$ python -q
>>> import numpy as np
>>> np.set_printoptions(suppress=True, linewidth=100)
>>> W0 = np.loadtxt("w.csv", delimiter=",")
>>> W0
array([[2., 1., 3., 0., 2., 0., 0., 3., 1.],
       [1., 2., 0., 3., 3., 0., 3., 0., 3.],
       [0., 3., 3., 2., 1., 0., 2., 1., 0.],
       [1., 2., 0., 3., 3., 3., 3., 2., 0.],
       [3., 0., 2., 3., 0., 1., 0., 1., 3.],
       [0., 1., 1., 0., 3., 0., 2., 1., 0.],
       [2., 0., 0., 2., 2., 3., 0., 2., 3.],
       [2., 3., 1., 0., 3., 2., 3., 3., 2.],
       [1., 3., 3., 1., 1., 0., 0., 2., 2.],
       [0., 3., 3., 2., 1., 0., 2., 1., 0.],
       [3., 3., 3., 1., 3., 1., 2., 3., 3.],
       [1., 1., 3., 0., 0., 0., 2., 1., 2.],
       [2., 2., 2., 0., 0., 1., 1., 2., 1.]])
>>> # rows 2 and 9 are equal
>>> x = np.array([9, 7, -9, 3, 0, -8, 8, -1, 7])
>>> a = np.maximum(W0 @ x, 0)
>>> np.flatnonzero(a > 1e-9)
array([ 0,  1,  2,  3,  4,  5,  6,  7,  8,  9, 10, 11, 12])
>>> W0.T @ a
array([561., 726., 514., 577., 747., 344., 709., 566., 719.])
>>> np.maximum(W0 @ x, 0) - np.maximum(-W0 @ x, 0)
array([ 2., 77., 15., 30., 30., 13., 19., 49., 18., 15., 50., 18., 19.])
>>> W0 * (a > 1e-9)[:, None]
array([[2., 1., 3., 0., 2., 0., 0., 3., 1.],
       [1., 2., 0., 3., 3., 0., 3., 0., 3.],
       [0., 3., 3., 2., 1., 0., 2., 1., 0.],
       [1., 2., 0., 3., 3., 3., 3., 2., 0.],
       [3., 0., 2., 3., 0., 1., 0., 1., 3.],
       [0., 1., 1., 0., 3., 0., 2., 1., 0.],
       [2., 0., 0., 2., 2., 3., 0., 2., 3.],
       [2., 3., 1., 0., 3., 2., 3., 3., 2.],
       [1., 3., 3., 1., 1., 0., 0., 2., 2.],
       [0., 3., 3., 2., 1., 0., 2., 1., 0.],
       [3., 3., 3., 1., 3., 1., 2., 3., 3.],
       [1., 1., 3., 0., 0., 0., 2., 1., 2.],
       [2., 2., 2., 0., 0., 1., 1., 2., 1.]])
>>> a
array([ 2., 77., 15., 30., 30., 13., 19., 49., 18., 15., 50., 18., 19.])
>>> np.round(np.tanh(W0 @ x), 2)
array([0.96, 1.  , 1.  , 1.  , 1.  , 1.  , 1.  , 1.  , 1.  , 1.  , 1.  , 1.  , 1.  ])
